$ python -q
>>> import numpy as np
>>> np.set_printoptions(suppress=True, linewidth=120)
>>> def rd(a):
...     return np.round(a, 1) + 0
... 
>>> K = np.loadtxt("test17.csv", delimiter=",")
>>> K
array([[ 8., -2.,  0.,  9., -2., -2.],
       [-5., -3., -1., -9., -5.,  8.],
       [ 0.,  5., -1.,  6.,  2.,  1.],
       [ 8., -2.,  0.,  9., -2., -2.],
       [-4., -3.,  9., -1., -7., -3.],
       [-3.,  2.,  4., -9., -9., -4.]])
>>> # rank 5
>>> Uu, sigma, Vh = np.linalg.svd(K)
>>> V = Vh[:(sigma > 1e-8).sum()]
>>> rng = np.random.default_rng(157)
>>> vec = K[3] + -3 * K[5] + rng.integers(2) * np.eye(6)[2]
>>> vec
array([ 17.,  -8., -12.,  36.,  25.,  10.])
>>> np.allclose(V.T @ V @ vec, vec)
True
>>> rd(V.T @ V)
array([[ 0.7, -0.1, -0.3,  0.1, -0.1, -0.2],
       [-0.1,  0.9, -0.2,  0.1, -0.1, -0.1],
       [-0.3, -0.2,  0.6,  0.2, -0.2, -0.2],
       [ 0.1,  0.1,  0.2,  0.9,  0.1,  0.1],
       [-0.1, -0.1, -0.2,  0.1,  0.9, -0.1],
       [-0.2, -0.1, -0.2,  0.1, -0.1,  0.9]])
>>> rd(np.diag(V.T @ V))
array([0.7, 0.9, 0.6, 0.9, 0.9, 0.9])
>>> np.trace(K)
np.float64(2.0)
>>> rd(np.abs(np.linalg.eigvals(K)).max())
np.float64(19.8)
>>> rd(np.sort(np.abs(np.linalg.eigvals(K))))
array([ 0. ,  4.9,  4.9, 11.7, 11.7, 19.8])
>>> rd(np.linalg.det(K))
np.float64(0.0)
>>> np.linalg.matrix_rank(K, rtol=0.1)
np.int64(5)
>>> th = np.radians(60)
>>> r_ = np.eye(6)
>>> r_[3, 3] = r_[4, 4] = np.cos(th)
>>> r_[3, 4], r_[4, 3] = -np.sin(th), np.sin(th)
>>> rd(r_)
array([[ 1. ,  0. ,  0. ,  0. ,  0. ,  0. ],
       [ 0. ,  1. ,  0. ,  0. ,  0. ,  0. ],
       [ 0. ,  0. ,  1. ,  0. ,  0. ,  0. ],
       [ 0. ,  0. ,  0. ,  0.5, -0.9,  0. ],
       [ 0. ,  0. ,  0. ,  0.9,  0.5,  0. ],
       [ 0. ,  0. ,  0. ,  0. ,  0. ,  1. ]])
>>> Y = K @ r_.T
>>> rd(Y)
array([[  8. ,  -2. ,   0. ,   6.2,   6.8,  -2. ],
       [ -5. ,  -3. ,  -1. ,  -0.2, -10.3,   8. ],
       [  0. ,   5. ,  -1. ,   1.3,   6.2,   1. ],
       [  8. ,  -2. ,   0. ,   6.2,   6.8,  -2. ],
       [ -4. ,  -3. ,   9. ,   5.6,  -4.4,  -3. ],
       [ -3. ,   2. ,   4. ,   3.3, -12.3,  -4. ]])
>>> rd(np.abs(Y - K).max(axis=0))
array([ 0. ,  0. ,  0. , 12.3,  8.8,  0. ])
>>> E = np.load("block18.npy")
>>> rd(E)
array([[-0.3,  0.1, -1.7,  0.2],
       [-0.1,  0.3, -2. ,  0.2],
       [-0.3, -0.1, -0.3,  0.1],
       [ 0.9,  0.1,  2.2, -0.5],
       [ 1.2,  1. , -2. , -0.3],
       [-0.8, -0.9,  2.7,  0.1]])
>>> # null space of dimension 2
>>> np.argsort(-np.linalg.norm(E, axis=0).round(6), kind="stable")[:3]
array([2, 0, 1])
>>> rd(np.linalg.norm(E, 2) / np.linalg.norm(E))
np.float64(0.9)
>>> np.linalg.matrix_rank(E, rtol=0.1)
np.int64(2)
>>> [round(float(x), 1) for x in np.linalg.svd(E, compute_uv=False)[:3]]
[4.9, 2.0, 0.0]
>>> rk = np.linalg.matrix_rank(E)
>>> rk
np.int64(2)
>>> N = np.linalg.svd(E)[2][rk:].T
>>> [int(np.linalg.matrix_rank(E[:, :j + 1])) for j in range(4)]
[1, 2, 2, 2]
>>> Uu, sigma, Vh = np.linalg.svd(E)
>>> np.argmax(sigma[:-1] / (sigma[1:] + 1e-6)) + 1
np.int64(2)
>>> Y = Uu[:, :2] @ np.diag(sigma[:2]) @ Vh[:2]
>>> np.linalg.matrix_rank(Y)
np.int64(2)
>>> rd(Y)
array([[-0.3,  0.1, -1.7,  0.2],
       [-0.1,  0.3, -2. ,  0.2],
       [-0.3, -0.1, -0.3,  0.1],
       [ 0.9,  0.1,  2.2, -0.5],
       [ 1.2,  1. , -2. , -0.3],
       [-0.8, -0.9,  2.7,  0.1]])
>>> np.linalg.matrix_rank(E, rtol=0.05)
np.int64(2)
>>> mat = np.load("x.npy")
>>> mat
array([[-0.7,  0.6, -0.1, -0.5,  0.9, -0.3,  1. ],
       [-0.1,  1.3, -0.8,  0.4,  0.4, -0.8,  0. ],
       [-1.7, -1.3,  0.8,  0.3, -1.7, -0.3, -3.1]])
>>> vec = np.array([2, -2, 2, -1, 1, -2, -1])
>>> a = np.maximum(mat @ vec, 0)
>>> rd(np.tanh(mat @ vec))
array([-0.9, -1. ,  1. ])
>>> rd(np.maximum(mat @ vec, 0) - np.maximum(-mat @ vec, 0))
array([-1.8, -2.8,  2.5])
>>> rd(mat.T @ a)
array([-4.3, -3.3,  2. ,  0.8, -4.3, -0.8, -7.8])
>>> mat * (a > 1e-9)[:, None]
array([[-0. ,  0. , -0. , -0. ,  0. , -0. ,  0. ],
       [-0. ,  0. , -0. ,  0. ,  0. , -0. ,  0. ],
       [-1.7, -1.3,  0.8,  0.3, -1.7, -0.3, -3.1]])
>>> np.flatnonzero(a > 1e-9)
array([2])
>>> rd(K @ np.linalg.pinv(K) @ K)
array([[ 8., -2.,  0.,  9., -2., -2.],
       [-5., -3., -1., -9., -5.,  8.],
       [ 0.,  5., -1.,  6.,  2.,  1.],
       [ 8., -2.,  0.,  9., -2., -2.],
       [-4., -3.,  9., -1., -7., -3.],
       [-3.,  2.,  4., -9., -9., -4.]])
>>> np.unique(K.round(6), axis=0).shape
(5, 6)
>>> np.linalg.lstsq(K[:-1].T, K[-1])[2]
np.int32(4)
>>> np.allclose(K[:-1].T @ np.linalg.lstsq(K[:-1].T, K[-1])[0], K[-1])
False
>>> vec = np.array([9, 9, -9, 1, 7, 5, 5])
>>> np.linalg.norm(mat @ vec) <= np.linalg.norm(mat, 2) * np.linalg.norm(vec) + 1e-9
np.True_
>>> rd(mat @ np.ones(7))
array([ 0.9,  0.4, -7. ])
>>> np.sign((mat @ vec).round(6))
array([ 1.,  1., -1.])
>>> rd(mat @ (2 * vec))
array([  18.6,   34.4, -125.6])
>>> rd(np.einsum("ij,j->i", mat, vec))
array([  9.3,  17.2, -62.8])
>>> th = np.radians(120)
>>> r_ = np.eye(7)
>>> r_[4, 4] = r_[5, 5] = np.cos(th)
>>> r_[4, 5], r_[5, 4] = -np.sin(th), np.sin(th)
>>> rd(r_)
array([[ 1. ,  0. ,  0. ,  0. ,  0. ,  0. ,  0. ],
       [ 0. ,  1. ,  0. ,  0. ,  0. ,  0. ,  0. ],
       [ 0. ,  0. ,  1. ,  0. ,  0. ,  0. ,  0. ],
       [ 0. ,  0. ,  0. ,  1. ,  0. ,  0. ,  0. ],
       [ 0. ,  0. ,  0. ,  0. , -0.5, -0.9,  0. ],
       [ 0. ,  0. ,  0. ,  0. ,  0.9, -0.5,  0. ],
       [ 0. ,  0. ,  0. ,  0. ,  0. ,  0. ,  1. ]])
>>> Y = mat @ r_.T
>>> rd(np.linalg.det(r_)), np.trace(r_)
(np.float64(1.0), np.float64(4.0))
>>> np.allclose(mat @ mat.T, Y @ Y.T)
True
>>> rd(np.linalg.svd(mat, compute_uv=False)), rd(np.linalg.svd(Y, compute_uv=False))
(array([4.4, 1.8, 1.2]), array([4.4, 1.8, 1.2]))
>>> rd(np.linalg.norm(mat, axis=1))
array([1.7, 1.8, 4.2])
>>> rd(np.linalg.norm(mat, 1)), rd(np.linalg.norm(mat, np.inf))
(np.float64(4.1), np.float64(9.2))
>>> m1 = np.array([[-3.0, 2.0, 0.0], [2.0, 0.0, 2.0], [0.0, 2.0, -3.0]])
>>> # equal to its transpose
>>> T = np.stack([E, 3 * E, E[::-1]])
>>> rd(np.einsum("bij,cij->bc", T, T))
array([[ 28. ,  84.1,  -2.2],
       [ 84.1, 252.2,  -6.5],
       [ -2.2,  -6.5,  28. ]])
>>> rd(np.linalg.norm(T, axis=(1, 2)))
array([ 5.3, 15.9,  5.3])
>>> np.linalg.matrix_rank(T.reshape(3, -1))
np.int64(2)
>>> (T @ E.T).shape
(3, 6, 6)
>>> evals, V = np.linalg.eigh(m1)
>>> rd(np.linalg.eigvalsh(m1 @ m1))
array([ 2.9,  9. , 22.1])
>>> rd(V.T @ V)
array([[1., 0., 0.],
       [0., 1., 0.],
       [0., 0., 1.]])
>>> (evals > 1e-8).sum(), (evals < -1e-8).sum()
(np.int64(1), np.int64(2))
>>> rd(np.linalg.eigvalsh(m1 + -1 * np.eye(3)))
array([-5.7, -4. ,  0.7])
>>> X = np.load("run2.npy")
>>> X
array([[ 2,  0, -1],
       [ 0, -2,  1],
       [ 0,  0,  2]])
>>> # triangular: eigenvalues sit on the diagonal
>>> P = np.triu(np.array([[6, 9, 8], [0, 9, 6], [1, 8, 8]]), 1) + np.eye(3)
>>> Y = P @ X @ np.linalg.inv(P)
>>> rd(np.linalg.det(Y))
np.float64(-8.0)
>>> np.linalg.matrix_rank(Y)
np.int64(3)
>>> np.trace(Y), np.trace(X)
(np.float64(2.0), np.int64(2))
>>> np.poly(Y)
array([ 1., -2., -4.,  8.])
>>> rd(np.sort(np.linalg.eigvals(X)))
array([-2.,  2.,  2.])
>>> [int(np.linalg.matrix_rank(np.linalg.matrix_power(X, p))) for p in range(1, 4)]
[3, 3, 3]
>>> rd(np.linalg.norm(X, 1)), rd(np.linalg.norm(X, np.inf))
(np.float64(4.0), np.float64(3.0))
>>> X[2] @ X[1]
np.int64(2)
>>> rd(np.linalg.norm(X, axis=1))
array([2.2, 2.2, 2. ])
>>> np.linalg.norm(X, axis=1).argmax()
np.int64(0)
>>> rd(np.linalg.norm(X) ** 2 / np.linalg.norm(X, 2) ** 2)
np.float64(1.7)
>>> rd(np.linalg.norm(X, axis=0))
array([2. , 2. , 2.4])
>>> J = np.load("out13.npy")
>>> J
array([[ 2,  3,  3, -1, -3, -3,  1],
       [ 6,  9,  9, -3, -9, -9,  3],
       [ 0,  0,  0,  0,  0,  0,  0],
       [ 6,  9,  9, -3, -9, -9,  3]])
>>> # columns 1 and 2 are equal
>>> Uu, sigma, Vh = np.linalg.svd(J)
>>> V = Vh[:(sigma > 1e-8).sum()]
>>> vec = J[3] + -1 * J[1] + rng.integers(2) * np.eye(7)[5]
>>> vec
array([0., 0., 0., 0., 0., 0., 0.])
>>> rd(V.T @ V)
array([[ 0.1,  0.1,  0.1,  0. , -0.1, -0.1,  0. ],
       [ 0.1,  0.2,  0.2, -0.1, -0.2, -0.2,  0.1],
       [ 0.1,  0.2,  0.2, -0.1, -0.2, -0.2,  0.1],
       [ 0. , -0.1, -0.1,  0. ,  0.1,  0.1,  0. ],
       [-0.1, -0.2, -0.2,  0.1,  0.2,  0.2, -0.1],
       [-0.1, -0.2, -0.2,  0.1,  0.2,  0.2, -0.1],
       [ 0. ,  0.1,  0.1,  0. , -0.1, -0.1,  0. ]])
>>> rd(np.linalg.norm(vec - V.T @ V @ vec))
np.float64(0.0)
>>> np.linalg.matrix_rank(np.vstack([J, vec]))
np.int64(1)
>>> np.allclose(V.T @ V @ vec, vec)
True
>>> rd(np.diag(V.T @ V))
array([0.1, 0.2, 0.2, 0. , 0.2, 0.2, 0. ])
>>> Uu, sigma, Vh = np.linalg.svd(J)
>>> rd(sigma)
array([28.2,  0. ,  0. ,  0. ])
>>> np.argmax(sigma[:-1] / (sigma[1:] + 1e-6)) + 1
np.int64(1)
>>> Y = Uu[:, :1] @ np.diag(sigma[:1]) @ Vh[:1]
>>> rd(np.linalg.norm(J - Y, 2)), rd(sigma[1])
(np.float64(0.0), np.float64(0.0))
>>> np.linalg.matrix_rank(Y)
np.int64(1)
>>> rd(np.abs(J - Y).max())
np.float64(0.0)
